$ python3 -q
>>> import numpy as np
>>> from numpy import linalg as LA
>>> np.set_printoptions(precision=4, suppress=True, linewidth=120, sign=" ")
>>> tidy = lambda a: np.round(a, 4) + 0
>>> X = np.load("run18.npy")
>>> X
array([[ 4,  5,  3, -4,  2],
       [ 9, -6, -8,  9, -7],
       [ 6,  6,  9, -7, -8],
       [ 2,  5,  6,  4,  4],
       [ 6,  6,  9, -7, -8],
       [-3, -3,  9,  5,  7],
       [ 5,  0, -6, -2,  7],
       [-3,  5, -3,  8,  7]])
>>> # rows 2 and 4 are equal
>>> O, R = LA.qr(X)
>>> tidy(O.T @ O)
array([[ 1.,  0.,  0.,  0.,  0.],
       [ 0.,  1.,  0.,  0.,  0.],
       [ 0.,  0.,  1.,  0.,  0.],
       [ 0.,  0.,  0.,  1.,  0.],
       [ 0.,  0.,  0.,  0.,  1.]])
>>> np.allclose(R.T @ R, X.T @ X)
True
>>> tidy(O @ R)
array([[ 4.,  5.,  3., -4.,  2.],
       [ 9., -6., -8.,  9., -7.],
       [ 6.,  6.,  9., -7., -8.],
       [ 2.,  5.,  6.,  4.,  4.],
       [ 6.,  6.,  9., -7., -8.],
       [-3., -3.,  9.,  5.,  7.],
       [ 5.,  0., -6., -2.,  7.],
       [-3.,  5., -3.,  8.,  7.]])
>>> np.trace(O @ O.T)
np.float64(5.0)
>>> Uu, sig, Vh = LA.svd(X, full_matrices=False)
>>> tidy(Vh @ Vh.T)
array([[ 1.,  0.,  0.,  0.,  0.],
       [ 0.,  1.,  0.,  0.,  0.],
       [ 0.,  0.,  1.,  0.,  0.],
       [ 0.,  0.,  0.,  1.,  0.],
       [ 0.,  0.,  0.,  0.,  1.]])
>>> tidy(sig)
array([ 26.0936,  19.9234,  12.7505,  12.1638,   8.0405])
>>> tidy(np.abs(Vh[0]))
array([ 0.2563,  0.3438,  0.5814,  0.5355,  0.4374])
>>> tidy(np.sqrt((sig ** 2).sum())), tidy(LA.norm(X))
(np.float64(38.1182), np.float64(38.1182))
>>> np.abs(Uu[:, 0]).round(6).argmax()
np.int64(2)
>>> Uu.shape, sig.shape, Vh.shape
((8, 5), (5,), (5, 5))
>>> out = X[0, 0] * X[1:] - np.outer(X[1:, 0], X[0])
>>> out
array([[  0, -69, -59,  72, -46],
       [  0,  -6,  18,  -4, -44],
       [  0,  10,  18,  24,  12],
       [  0,  -6,  18,  -4, -44],
       [  0,   3,  45,   8,  34],
       [  0, -25, -39,  12,  18],
       [  0,  35,  -3,  20,  34]])
>>> LA.matrix_rank(out), LA.matrix_rank(X)
(np.int64(4), np.int64(5))
>>> np.flatnonzero(~out.round(6).any(axis=1))
array([], dtype=int64)
>>> M = np.load("sample17.npy")
>>> M
array([[  4,   3,  -2,  -2,  -3,   0,  -2,   2,   0,   1,   1,   1,   2,  -1,   0],
       [  1,   4,   3,   0,   3,  -1,   1,   3,  -2,   2,  -1,   1,  -2,   3,   1],
       [  2,   1,  -3,   3,  -1,  -1,   3,   3,   0,   0,  -3,   0,   3,  -2,   1],
       [  2,   0,   3, -12,   2,  -3,   2,   1,  -3,   3,   2,  -3,   3,  -3,  -1],
       [  3,   1,  -1,  -3,  -6,   1,   0,   1,  -2,   2,  -2,   0,  -3,   2,   0],
       [ -2,   3,   0,   3,  -2,   7,  -3,  -3,   2,   0,   1,  -3,   3,  -2,  -3],
       [ -1,   1,  -3,   3,  -3,   0,   0,  -1,   1,   1,   1,   2,   1,  -1,   3],
       [  2,   0,  -3,  -1,   1,   2,   2,   8,   1,  -2,   2,   1,   3,  -2,   0],
       [  1,  -3,   3,   2,  -2,   0,   0,  -2, -12,   1,  -1,  -2,   0,   2,   0],
       [  0,  -3,   1,  -1,  -1,  -2,  -2,   3,   1, -12,   3,  -1,   1,   0,   2],
       [ -3,  -2,   2,   1,   3,   2,  -1,   1,  -3,  -3,   0,   1,   1,   3,  -1],
       [ -1,  -3,  -3,   0,   3,  -3,  -1,   3,   0,   3,  -1, -11,   1,  -1,   1],
       [  2,  -3,   1,  -3,   0,   0,   2,   0,   0,   3,   3,   2,  -7,   1,   1],
       [ -3,   3,   1,   3,  -3,  -2,   0,  -3,   3,  -3,   1,  -3,  -2,  -5,  -3],
       [ -1,  -2,   2,   0,  -3,  -3,   3,   0,   0,   1,  -3,   3,  -3,  -3,   1]])
>>> rng = np.random.default_rng(37962)
>>> z = rng.permutation(15)
>>> z
array([  3,   5,   0,   8,  11,   6,  12,   1,  10,   9,   4,   7,  13,   2,  14])
>>> out = M[z][:, z]
>>> tidy(np.sort(np.abs(LA.eigvals(out))))
array([  0.05  ,   3.3203,   3.3203,   4.6285,   5.471 ,   5.471 ,   8.6797,   8.6797,   8.68  ,   8.68  ,   8.7358,
        11.0784,  12.9028,  12.9028,  14.3726])
>>> np.diag(out)
array([-12,   7,   4, -12, -11,   0,  -7,   4,   0, -12,  -6,   8,  -5,  -3,   1])
>>> E = np.load("x.npy")
>>> tidy(E)
array([[ 1.   ,  0.   ,  0.   ,  0.   ,  0.   ],
       [ 0.   , -0.5  ,  0.866,  0.   ,  0.   ],
       [ 0.   , -0.866, -0.5  ,  0.   ,  0.   ],
       [ 0.   ,  0.   ,  0.   ,  1.   ,  0.   ],
       [ 0.   ,  0.   ,  0.   ,  0.   ,  1.   ]])
>>> tidy((E + E.T) / 2)
array([[ 1. ,  0. ,  0. ,  0. ,  0. ],
       [ 0. , -0.5,  0. ,  0. ,  0. ],
       [ 0. ,  0. , -0.5,  0. ,  0. ],
       [ 0. ,  0. ,  0. ,  1. ,  0. ],
       [ 0. ,  0. ,  0. ,  0. ,  1. ]])
>>> assert E == E.T
Traceback (most recent call last):
  File "<python-input-34>", line 1, in <module>
    assert E == E.T
           ^^^^^^^^
ValueError: The truth value of an array with more than one element is ambiguous. Use a.any() or a.all()
>>> np.allclose(E @ E.T, E.T @ E)
True
>>> np.allclose(E, E.T)
False
>>> tidy(np.sort(np.abs(LA.eigvals(E))))
array([ 1.,  1.,  1.,  1.,  1.])
>>> tidy((E - E.T) / 2)
array([[ 0.   ,  0.   ,  0.   ,  0.   ,  0.   ],
       [ 0.   ,  0.   ,  0.866,  0.   ,  0.   ],
       [ 0.   , -0.866,  0.   ,  0.   ,  0.   ],
       [ 0.   ,  0.   ,  0.   ,  0.   ,  0.   ],
       [ 0.   ,  0.   ,  0.   ,  0.   ,  0.   ]])
>>> tidy(np.trace(E))
np.float64(2.0)
>>> tidy(np.abs(LA.eigvals(E)).max())
np.float64(1.0)
>>> tidy(LA.det(E))
np.float64(1.0)
>>> A = np.load("dump.npy")
>>> A
array([[  5,   5,   5,   5,   5,   5,   5],
       [  5,  10,  10,  10,  10,  10,  10],
       [  5,  10,  15,  15,  15,  15,  15],
       [  5,  10,  15,  20,  20,  20,  20],
       [  5,  10,  15,  20,  25,  25,  25],
       [  5,  10,  15,  20,  25,  30,  30],
       [  5,  10,  15,  20,  25,  30,  35]])
>>> # symmetric, so the eigenvalues are real
>>> low = LA.cholesky(A)
>>> tidy(np.prod(np.diag(low)) ** 2), tidy(LA.det(A))
(np.float64(78125.0), np.float64(78125.0))
>>> tidy(low)
array([[ 2.2361,  0.    ,  0.    ,  0.    ,  0.    ,  0.    ,  0.    ],
       [ 2.2361,  2.2361,  0.    ,  0.    ,  0.    ,  0.    ,  0.    ],
       [ 2.2361,  2.2361,  2.2361,  0.    ,  0.    ,  0.    ,  0.    ],
       [ 2.2361,  2.2361,  2.2361,  2.2361,  0.    ,  0.    ,  0.    ],
       [ 2.2361,  2.2361,  2.2361,  2.2361,  2.2361,  0.    ,  0.    ],
       [ 2.2361,  2.2361,  2.2361,  2.2361,  2.2361,  2.2361,  0.    ],
       [ 2.2361,  2.2361,  2.2361,  2.2361,  2.2361,  2.2361,  2.2361]])
>>> tidy(low @ low.T)
array([[  5.,   5.,   5.,   5.,   5.,   5.,   5.],
       [  5.,  10.,  10.,  10.,  10.,  10.,  10.],
       [  5.,  10.,  15.,  15.,  15.,  15.,  15.],
       [  5.,  10.,  15.,  20.,  20.,  20.,  20.],
       [  5.,  10.,  15.,  20.,  25.,  25.,  25.],
       [  5.,  10.,  15.,  20.,  25.,  30.,  30.],
       [  5.,  10.,  15.,  20.,  25.,  30.,  35.]])
>>> x = np.array([-7, -8, 2, 2, 4, -9, -3])
>>> np.sign((A @ x).round(6))
array([-1, -1, -1, -1, -1, -1, -1])
>>> LA.norm(A @ x) <= LA.norm(A, 2) * LA.norm(x) + 1e-9
np.True_
>>> A @ (2 * x)
array([-190, -310, -350, -410, -490, -610, -640])
>>> A @ np.eye(7)[1]
array([  5.,  10.,  10.,  10.,  10.,  10.,  10.])
>>> A * x
array([[ -35,  -40,   10,   10,   20,  -45,  -15],
       [ -35,  -80,   20,   20,   40,  -90,  -30],
       [ -35,  -80,   30,   30,   60, -135,  -45],
       [ -35,  -80,   30,   40,   80, -180,  -60],
       [ -35,  -80,   30,   40,  100, -225,  -75],
       [ -35,  -80,   30,   40,  100, -270,  -90],
       [ -35,  -80,   30,   40,  100, -270, -105]])
>>> A @ np.ones(7)
array([  35.,   65.,   90.,  110.,  125.,  135.,  140.])
>>> (A @ x).argmax()
np.int64(0)
>>> A @ x
array([ -95, -155, -175, -205, -245, -305, -320])
>>> np.einsum("ij,j->i", A, x)
array([ -95, -155, -175, -205, -245, -305, -320])
>>> vals, evecs = LA.eigh(A)
>>> tidy(LA.eigvalsh(A + -1 * np.eye(7)))
array([   0.3065,    0.4978,    0.9098,    1.7918,    4.    ,   12.0902,  113.4039])
>>> tidy(np.abs(evecs[:, -1]))
array([ 0.1074,  0.21  ,  0.3035,  0.3838,  0.4472,  0.4911,  0.5136])
>>> (vals > 1e-8).sum(), (vals < -1e-8).sum()
(np.int64(7), np.int64(0))
>>> tidy(LA.eigvalsh(A @ A))
array([     1.7069,      2.2434,      3.6475,      7.7943,     25.    ,    171.3525,  13088.2555])
>>> tidy(vals.sum()), np.trace(A)
(np.float64(140.0), np.int64(140))
>>> tidy(evecs.T @ A @ evecs)
array([[   1.3065,    0.    ,    0.    ,    0.    ,    0.    ,    0.    ,    0.    ],
       [   0.    ,    1.4978,    0.    ,    0.    ,    0.    ,    0.    ,    0.    ],
       [   0.    ,    0.    ,    1.9098,    0.    ,    0.    ,    0.    ,    0.    ],
       [   0.    ,    0.    ,    0.    ,    2.7918,    0.    ,    0.    ,    0.    ],
       [   0.    ,    0.    ,    0.    ,    0.    ,    5.    ,    0.    ,    0.    ],
       [   0.    ,    0.    ,    0.    ,    0.    ,    0.    ,   13.0902,    0.    ],
       [   0.    ,    0.    ,    0.    ,    0.    ,    0.    ,    0.    ,  114.4039]])
>>> tidy(evecs @ np.diag(vals) @ evecs.T)
array([[  5.,   5.,   5.,   5.,   5.,   5.,   5.],
       [  5.,  10.,  10.,  10.,  10.,  10.,  10.],
       [  5.,  10.,  15.,  15.,  15.,  15.,  15.],
       [  5.,  10.,  15.,  20.,  20.,  20.,  20.],
       [  5.,  10.,  15.,  20.,  25.,  25.,  25.],
       [  5.,  10.,  15.,  20.,  25.,  30.,  30.],
       [  5.,  10.,  15.,  20.,  25.,  30.,  35.]])
>>> tidy(vals)
array([   1.3065,    1.4978,    1.9098,    2.7918,    5.    ,   13.0902,  114.4039])
